$ ipython --no-banner

In [1]: import numpy as np

In [2]: np.set_printoptions(suppress=True, linewidth=100)

In [3]: W0 = np.loadtxt("a.csv", delimiter=",")

In [4]: W0
Out[4]: 
array([[-12.,   0.,  -3.,   4.,   3.,  -7.,   1.,  -6.,   5.,   0.],
       [  0., -12.,  -1.,  13.,   8.,  -7.,  -6.,   7.,  -4.,   6.],
       [ -3.,  -1., -10.,  -2.,  -3.,  -4.,  -3.,   6.,  11.,  -4.],
       [  4.,  13.,  -2.,  12.,   6., -14.,   6.,  11.,   1.,   9.],
       [  3.,   8.,  -3.,   6.,  10.,   7.,  -5.,   1.,  16.,  -2.],
       [ -7.,  -7.,  -4., -14.,   7.,  16.,  -5.,   8.,   3.,  -3.],
       [  1.,  -6.,  -3.,   6.,  -5.,  -5.,  10.,   8.,  11.,   9.],
       [ -6.,   7.,   6.,  11.,   1.,   8.,   8., -12.,   4.,   3.],
       [  5.,  -4.,  11.,   1.,  16.,   3.,  11.,   4.,   4.,  11.],
       [  0.,   6.,  -4.,   9.,  -2.,  -3.,   9.,   3.,  11.,   2.]])

In [5]: # equal to its transpose

In [6]: O, evecs = np.linalg.qr(W0[:, :4])[0], np.linalg.qr(W0[:, 4:])[0]

In [7]: sigma = np.linalg.svd(O.T @ evecs, compute_uv=False)

In [8]: np.round(np.degrees(np.arccos(sigma.clip(0, 1))), 2)
Out[8]: array([ 1.88, 24.07, 42.53, 68.  ])

In [9]: sigma.round(2)
Out[9]: array([1.  , 0.91, 0.74, 0.37])

In [10]: (sigma > 0.9).sum()
Out[10]: np.int64(2)

In [11]: T = np.stack([W0, -3 * W0, W0[::-1]])

In [12]: (T @ W0.T).shape
Out[12]: (3, 10, 10)

In [13]: T.shape
Out[13]: (3, 10, 10)

In [14]: vec = np.array([-1, -1, -1, 3, -2, 1, 1, 0, -2, -2])

In [15]: a = np.maximum(W0 @ vec, 0)

In [16]: np.round(np.tanh(W0 @ vec), 2)
Out[16]: array([ 1.  ,  1.  , -1.  , -1.  , -1.  , -1.  ,  0.76,  1.  , -1.  ,  1.  ])

In [17]: W0 * (a > 1e-9)[:, None]
Out[17]: 
array([[-12.,   0.,  -3.,   4.,   3.,  -7.,   1.,  -6.,   5.,   0.],
       [  0., -12.,  -1.,  13.,   8.,  -7.,  -6.,   7.,  -4.,   6.],
       [ -0.,  -0.,  -0.,  -0.,  -0.,  -0.,  -0.,   0.,   0.,  -0.],
       [  0.,   0.,  -0.,   0.,   0.,  -0.,   0.,   0.,   0.,   0.],
       [  0.,   0.,  -0.,   0.,   0.,   0.,  -0.,   0.,   0.,  -0.],
       [ -0.,  -0.,  -0.,  -0.,   0.,   0.,  -0.,   0.,   0.,  -0.],
       [  1.,  -6.,  -3.,   6.,  -5.,  -5.,  10.,   8.,  11.,   9.],
       [ -6.,   7.,   6.,  11.,   1.,   8.,   8., -12.,   4.,   3.],
       [  0.,  -0.,   0.,   0.,   0.,   0.,   0.,   0.,   0.,   0.],
       [  0.,   6.,  -4.,   9.,  -2.,  -3.,   9.,   3.,  11.,   2.]])

In [18]: a
Out[18]: array([ 5., 19.,  0.,  0.,  0.,  0.,  1., 26.,  0.,  9.])

In [19]: W0.T @ a
Out[19]: array([-215.,    2.,   83.,  640.,  170.,    8.,  190., -174.,  163.,  219.])
